>>> import numpy as np
>>> np.set_printoptions(precision=3, suppress=True, linewidth=200)
>>> rd = lambda a: np.round(a, 3) + 0
>>> u = np.array([0, 4, 5, 1, 5]) + 0.5
>>> K = np.eye(5) - 2 * np.outer(u, u) / (u @ u)
>>> print(rd(K))
[[ 0.994 -0.054 -0.066 -0.018 -0.066]
 [-0.054  0.514 -0.595 -0.162 -0.595]
 [-0.066 -0.595  0.273 -0.198 -0.727]
 [-0.018 -0.162 -0.198  0.946 -0.198]
 [-0.066 -0.595 -0.727 -0.198  0.273]]
>>> u, g = K[1], K[2]
>>> print(rd(u @ g))
0.0
>>> print(u @ u)
1.0
>>> p = (u @ g) / (u @ u) * u
>>> print(rd(g - p))
[-0.066 -0.595  0.273 -0.198 -0.727]
>>> print(rd(p))
[0. 0. 0. 0. 0.]
>>> print(rd((g - p) @ u))
0.0
>>> print(np.linalg.matrix_rank(np.outer(u, g)))
1
>>> A = np.load("data.npy")
>>> print(A)
[[5. 4. 0. 0. 0. 0. 0. 0. 0. 0. 0.]
 [4. 5. 4. 0. 0. 0. 0. 0. 0. 0. 0.]
 [0. 4. 5. 4. 0. 0. 0. 0. 0. 0. 0.]
 [0. 0. 4. 0. 4. 0. 0. 0. 0. 0. 0.]
 [0. 0. 0. 4. 2. 4. 0. 0. 0. 0. 0.]
 [0. 0. 0. 0. 4. 9. 4. 0. 0. 0. 0.]
 [0. 0. 0. 0. 0. 4. 8. 4. 0. 0. 0.]
 [0. 0. 0. 0. 0. 0. 4. 1. 4. 0. 0.]
 [0. 0. 0. 0. 0. 0. 0. 4. 8. 4. 0.]
 [0. 0. 0. 0. 0. 0. 0. 0. 4. 4. 4.]
 [0. 0. 0. 0. 0. 0. 0. 0. 0. 4. 7.]]
>>> # symmetric, so the eigenvalues are real
>>> vec = np.array([8, -9, -1, -6, 2])
>>> target = K @ vec
>>> print(rd(target))
[ 8.48  -4.676  4.285 -4.559  7.285]
>>> print(rd(np.linalg.solve(K, target)))
[ 8. -9. -1. -6.  2.]
>>> print(rd(np.linalg.solve(K, K[:, 3])))
[0. 0. 0. 1. 0.]
>>> u = np.array([-1, 3, 0, 0, -3, -3, 2, 1, 0, 0, -2])
>>> Y = A + np.outer(u, np.eye(11)[3])
>>> print(Y)
[[ 5.  4.  0. -1.  0.  0.  0.  0.  0.  0.  0.]
 [ 4.  5.  4.  3.  0.  0.  0.  0.  0.  0.  0.]
 [ 0.  4.  5.  4.  0.  0.  0.  0.  0.  0.  0.]
 [ 0.  0.  4.  0.  4.  0.  0.  0.  0.  0.  0.]
 [ 0.  0.  0.  1.  2.  4.  0.  0.  0.  0.  0.]
 [ 0.  0.  0. -3.  4.  9.  4.  0.  0.  0.  0.]
 [ 0.  0.  0.  2.  0.  4.  8.  4.  0.  0.  0.]
 [ 0.  0.  0.  1.  0.  0.  4.  1.  4.  0.  0.]
 [ 0.  0.  0.  0.  0.  0.  0.  4.  8.  4.  0.]
 [ 0.  0.  0.  0.  0.  0.  0.  0.  4.  4.  4.]
 [ 0.  0.  0. -2.  0.  0.  0.  0.  0.  4.  7.]]
>>> F = np.loadtxt("layer11.csv", delimiter=",")
>>> print(F)
[[-3. -2. -1.  0.  1.  2.  3.  4.  5.]
 [ 6.  7.  8.  9. 10. 11. 12. 13. 14.]
 [15. 16. 17. 18. 19. 20. 21. 22. 23.]
 [24. 25. 26. 27. 28. 29. 30. 31. 32.]
 [33. 34. 35. 36. 37. 38. 39. 40. 41.]
 [42. 43. 44. 45. 46. 47. 48. 49. 50.]
 [51. 52. 53. 54. 55. 56. 57. 58. 59.]
 [60. 61. 62. 63. 64. 65. 66. 67. 68.]
 [69. 70. 71. 72. 73. 74. 75. 76. 77.]
 [78. 79. 80. 81. 82. 83. 84. 85. 86.]]
>>> # rank 2
>>> U, s, VT = np.linalg.svd(F)
>>> print(rd(s))
[464.303  12.938   0.      0.      0.      0.      0.      0.      0.   ]
>>> Y = U[:, :2] @ np.diag(s[:2]) @ VT[:2]
>>> print(np.linalg.matrix_rank(Y))
2
>>> print(rd(np.abs(F - Y).max()))
0.0
>>> print(rd(np.linalg.norm(F - Y) / np.linalg.norm(F)))
0.0
>>> print(rd(Y))
[[-3. -2. -1.  0.  1.  2.  3.  4.  5.]
 [ 6.  7.  8.  9. 10. 11. 12. 13. 14.]
 [15. 16. 17. 18. 19. 20. 21. 22. 23.]
 [24. 25. 26. 27. 28. 29. 30. 31. 32.]
 [33. 34. 35. 36. 37. 38. 39. 40. 41.]
 [42. 43. 44. 45. 46. 47. 48. 49. 50.]
 [51. 52. 53. 54. 55. 56. 57. 58. 59.]
 [60. 61. 62. 63. 64. 65. 66. 67. 68.]
 [69. 70. 71. 72. 73. 74. 75. 76. 77.]
 [78. 79. 80. 81. 82. 83. 84. 85. 86.]]
>>> u, g = F[6], F[4]
>>> print(u @ g)
18375.0
>>> p = (u @ g) / (u @ u) * u
>>> print(rd((g - p) @ u))
0.0
>>> print(np.linalg.matrix_rank(np.outer(u, g)))
1
>>> mat = np.load("run6.npy")
>>> print(mat)
[[ 3  4  5  6  7  8]
 [ 9 10 11 12 13 14]
 [15 16 17 18 19 20]
 [21 22 23 24 25 26]
 [27 28 29 30 31 32]
 [33 34 35 36 37 38]
 [39 40 41 42 43 44]
 [45 46 47 48 49 50]
 [51 52 53 54 55 56]]
>>> # rank 2
>>> print(np.linalg.matrix_rank(mat, rtol=0.1))
1
>>> print(np.linalg.cond(mat) > 100)
True
>>> print(rd(np.linalg.norm(mat, 2) / np.linalg.norm(mat)))
1.0
>>> rng = np.random.default_rng(62)
>>> Y = mat + rng.integers(-2, 3, (9, 2)) @ rng.integers(-2, 3, (2, 6))
>>> print(Y)
[[ 2  3  4  5  7  6]
 [ 8  9 10 11 13 12]
 [14 13 14 21 19 14]
 [22 24 25 23 25 30]
 [26 29 30 25 31 34]
 [31 32 33 34 37 34]
 [39 41 42 40 43 46]
 [43 42 43 50 49 42]
 [49 51 52 50 55 54]]
>>> print(Y - mat)
[[-1 -1 -1 -1  0 -2]
 [-1 -1 -1 -1  0 -2]
 [-1 -3 -3  3  0 -6]
 [ 1  2  2 -1  0  4]
 [-1  1  1 -5  0  2]
 [-2 -2 -2 -2  0 -4]
 [ 0  1  1 -2  0  2]
 [-2 -4 -4  2  0 -8]
 [-2 -1 -1 -4  0 -2]]
>>> print(rd(np.linalg.svd(Y - mat, compute_uv=False)))
[15.684  8.     0.     0.     0.     0.   ]
>>> print(np.abs(Y - mat).sum(axis=1))
[ 6  6 16 10 10 12  6 20 10]
